>>> import numpy as np
>>> np.set_printoptions(suppress=True, linewidth=140)
>>> M = np.load("m.npy")
>>> M
array([[ 0.7,  1. , -0.4,  1.4],
       [ 1.9, -0.5, -1.1,  0. ],
       [ 1. ,  0.4, -1.3, -1.3],
       [ 1.5,  0.2,  0.2,  1.4],
       [-0.8, -1. , -0.1, -1.5]])
>>> proj = M @ np.linalg.solve(M.T @ M, M.T)
>>> np.round(np.linalg.eigvalsh(proj), 3) + 0
array([0., 1., 1., 1., 1.])
>>> np.round(proj @ M[:, 3], 3) + 0
array([ 1.4,  0. , -1.3,  1.4, -1.5])
>>> np.round((np.eye(5) - proj) @ M, 3) + 0
array([[0., 0., 0., 0.],
       [0., 0., 0., 0.],
       [0., 0., 0., 0.],
       [0., 0., 0., 0.],
       [0., 0., 0., 0.]])
>>> np.round(np.diag(proj), 3)
array([0.821, 0.916, 0.983, 0.787, 0.493])
>>> round(np.trace(proj), 3)
np.float64(4.0)
>>> w1 = np.array([[-2, -1, 1, 3], [3, -1, 1, 2], [-3, 3, -1, 3], [2, -3, -1, -1]])
>>> beta = np.array([-2, -1, 2, 3])
>>> hid = np.maximum(M @ w1 + beta, 0)
>>> (hid > 0).mean(axis=0)
array([0.2, 0.2, 1. , 0.8])
>>> hid.round(3)
array([[3.6, 0. , 2.7, 4.5],
       [0. , 0. , 4.5, 4.4],
       [0. , 0. , 6. , 4.2],
       [0. , 0. , 2.1, 7.1],
       [0. , 5. , 1.8, 0. ]])
>>> np.linalg.matrix_rank(hid)
np.int64(4)
>>> C = np.array([[3, 3], [0, 3], [3, 3], [2, 1]])
>>> np.round(hid @ C, 3)
array([[27.9, 23.4],
       [22.3, 17.9],
       [26.4, 22.2],
       [20.5, 13.4],
       [ 5.4, 20.4]])
>>> (hid @ C).round(6).argmax(axis=1)
array([0, 0, 0, 0, 1])
>>> vec = np.array([-4, -6, 5, 6])
>>> rhs = M @ vec
>>> np.round(np.linalg.solve(M.T @ M, M.T @ rhs), 3)
array([-4., -6.,  5.,  6.])
>>> np.round(np.linalg.lstsq(M, rhs)[0], 3)
array([-4., -6.,  5.,  6.])
>>> rhs.round(3)
array([ -2.4, -10.1, -20.7,   2.2,  -0.3])
>>> rng = np.random.default_rng(486)
>>> rhs = rhs + 0.02 * rng.normal(size=5)
>>> rhs.round(3)
array([ -2.381, -10.138, -20.691,   2.196,  -0.29 ])
>>> beta, *_ = np.linalg.lstsq(M, rhs)
>>> round(np.linalg.norm(rhs - M @ beta), 3)
np.float64(0.026)
>>> A2 = np.c_[M[:, :2] @ np.array([[1, -2], [-2, 2]]), np.array([1, 1, 1, 2, 2])]
>>> A2.round(3)
array([[-1.3,  0.6,  1. ],
       [ 2.9, -4.8,  1. ],
       [ 0.2, -1.2,  1. ],
       [ 1.1, -2.6,  2. ],
       [ 1.2, -0.4,  2. ]])
>>> np.linalg.matrix_rank(np.c_[M, A2])
np.int64(5)
>>> np.round(np.linalg.norm(A2 - M @ np.linalg.lstsq(M, A2)[0], axis=0), 3) + 0
array([0.   , 0.   , 2.612])
>>> Q, r_ = np.linalg.qr(M)
>>> r_.round(3)
array([[-2.827, -0.442,  1.164, -1.054],
       [ 0.   ,  1.501,  0.19 ,  1.461],
       [ 0.   ,  0.   ,  1.311,  1.914],
       [ 0.   ,  0.   ,  0.   ,  0.974]])
>>> round(np.trace(Q @ Q.T), 3)
np.float64(4.0)
>>> np.round(np.abs(np.diag(r_)), 3)
array([2.827, 1.501, 1.311, 0.974])
>>> np.round(abs(r_[0, 0]), 3), round(np.linalg.norm(M[:, 0]), 3)
(np.float64(2.827), np.float64(2.827))
>>> Q.shape, r_.shape
((5, 4), (4, 4))
>>> np.allclose(r_.T @ r_, M.T @ M)
True
>>> np.round(Q @ r_, 3) + 0
array([[ 0.7,  1. , -0.4,  1.4],
       [ 1.9, -0.5, -1.1,  0. ],
       [ 1. ,  0.4, -1.3, -1.3],
       [ 1.5,  0.2,  0.2,  1.4],
       [-0.8, -1. , -0.1, -1.5]])
